>>> import numpy as np
>>> from numpy import linalg as LA
>>> np.set_printoptions(suppress=True, linewidth=120)
>>> E = np.loadtxt("w.csv", delimiter=",")
>>> E
array([[ 0., -3., -1., -2.,  0., -2.,  2., -1., -2.,  2.,  0., -3.,  0., -3.,  2.],
       [-3.,  4.,  0., -1., -1.,  0., -3.,  2.,  3.,  0., -2., -1., -3., -1.,  0.],
       [-1.,  0., -2.,  0.,  2.,  1., -1.,  1., -1., -3., -3., -3.,  2., -1.,  0.],
       [-2., -1.,  0., -2., -1., -3., -4., -3.,  2.,  0., -1.,  2., -3., -3.,  1.],
       [ 0., -1.,  2., -1., -4.,  1.,  1.,  2., -2., -2.,  1.,  0.,  1.,  2.,  2.],
       [-2.,  0.,  1., -3.,  1.,  2.,  0., -1.,  0.,  1.,  2.,  0., -2., -2.,  1.],
       [ 2., -3., -1., -4.,  1.,  0.,  0., -2., -1., -4.,  0., -2.,  2.,  1., -1.],
       [-1.,  2.,  1., -3.,  2., -1., -2., -2.,  2.,  2., -3., -2., -1.,  3.,  1.],
       [-2.,  3., -1.,  2., -2.,  0., -1.,  2., -4., -1.,  2.,  0., -1., -2., -1.],
       [ 2.,  0., -3.,  0., -2.,  1., -4.,  2., -1.,  4., -2.,  1.,  0.,  0., -3.],
       [ 0., -2., -3., -1.,  1.,  2.,  0., -3.,  2., -2., -2.,  4.,  1.,  3.,  0.],
       [-3., -1., -3.,  2.,  0.,  0., -2., -2.,  0.,  1.,  4.,  0.,  3.,  4.,  2.],
       [ 0., -3.,  2., -3.,  1., -2.,  2., -1., -1.,  0.,  1.,  3.,  4., -2., -3.],
       [-3., -1., -1., -3.,  2., -2.,  1.,  3., -2.,  0.,  3.,  4., -2., -2.,  1.],
       [ 2.,  0.,  0.,  1.,  2.,  1., -1.,  1., -1., -3.,  0.,  2., -3.,  1., -2.]])
>>> T = np.stack([E, -1 * E, E[::-1]])
>>> LA.matrix_rank(T.reshape(3, -1))
np.int64(2)
>>> np.einsum("bij,cij->bc", T, T)
array([[ 890., -890.,  -92.],
       [-890.,  890.,   92.],
       [ -92.,   92.,  890.]])
>>> LA.matrix_rank(T)
array([15, 15, 15])
>>> rng = np.random.default_rng(13009)
>>> B = E + rng.integers(-2, 3, (15, 14)) @ rng.integers(-2, 3, (14, 15))
>>> B
array([[  9., -11., -14.,  -4.,  12.,  -2.,   4.,   9.,   1.,   2.,   8., -10.,   6.,   2.,  -6.],
       [ -8.,   7.,   3.,   5.,  -3.,  -1.,   0.,  10.,  -3.,  13.,  10., -17.,  -2.,  -8., -10.],
       [ -1.,   4.,   8.,   1.,   1.,  -7.,   0.,   3.,  -6.,  -8.,  -8.,  -6.,   3., -15.,  12.],
       [  4.,  -5.,  -7., -10.,   6.,  -2.,  -2.,   0.,   0.,  -8.,   1.,  -1.,  -8.,   3.,  -1.],
       [  2.,  -4.,   3.,   6.,  -6.,   0.,   8.,  -1.,  13., -13.,   1.,   4.,   4.,   2.,  -3.],
       [  0.,  -1.,   1.,  -7.,   3.,   4.,   8.,   6., -10.,   8.,   2.,   3.,   2.,   7.,  -7.],
       [ 11.,  -4.,   6., -10.,   5.,   2.,  -1., -15.,   6.,   0.,  -2.,   5.,  12.,  15., -10.],
       [  9.,   6., -12.,  -4.,   4.,   3.,  -3.,   5.,   4., -13.,  -7.,   0.,  -1.,  11.,  15.],
       [-10.,  -2.,  -9.,   6.,   4.,   2., -10.,   1.,   7.,  -3.,  16., -12., -13.,   2.,  -8.],
       [  3.,  -1.,  -3.,  -6.,  -6.,  -2., -16.,  -9.,   5.,  -6., -13.,   7.,   2., -11.,   4.],
       [ 15.,  -8.,   2.,  -3.,   8.,  -1.,   6., -11.,   7.,  -1., -19.,  15.,  21.,  13.,   4.],
       [ 10.,  -4.,  -6.,   3.,   0.,  -6.,   2.,   2.,   2.,  -9.,  -5.,   7.,  18.,  -3.,  15.],
       [  3.,   5.,   6.,   3.,   4.,   3.,   0.,   5.,   3.,  -6.,  -6.,  14.,  10., -10.,  14.],
       [  8.,  -1., -18.,  -9., -14.,  15., -16.,  -3.,   0.,  -5.,  11.,  10.,   5.,  -5.,  -5.],
       [  1.,  -1.,   1.,   7.,  -6.,   5.,   0.,   4.,  -9.,   0.,   6.,  -5.,  -7.,  -4.,  -9.]])
>>> np.abs(B - E).sum(axis=1)
array([ 93.,  96.,  72.,  66.,  64.,  67.,  96.,  87., 105.,  91., 120.,  97.,  96., 127.,  65.])
>>> LA.matrix_rank(B - E, tol=1e-8)
np.int64(14)
>>> np.allclose(E @ E.T, E.T @ E)
True
>>> np.allclose(E, E.T)
True
>>> B = LA.inv(E)
>>> np.allclose(B, E.T)
False
>>> round(float(LA.slogdet(E)[0]), 3)
1.0
>>> round(float(LA.cond(E)), 3)
17.908
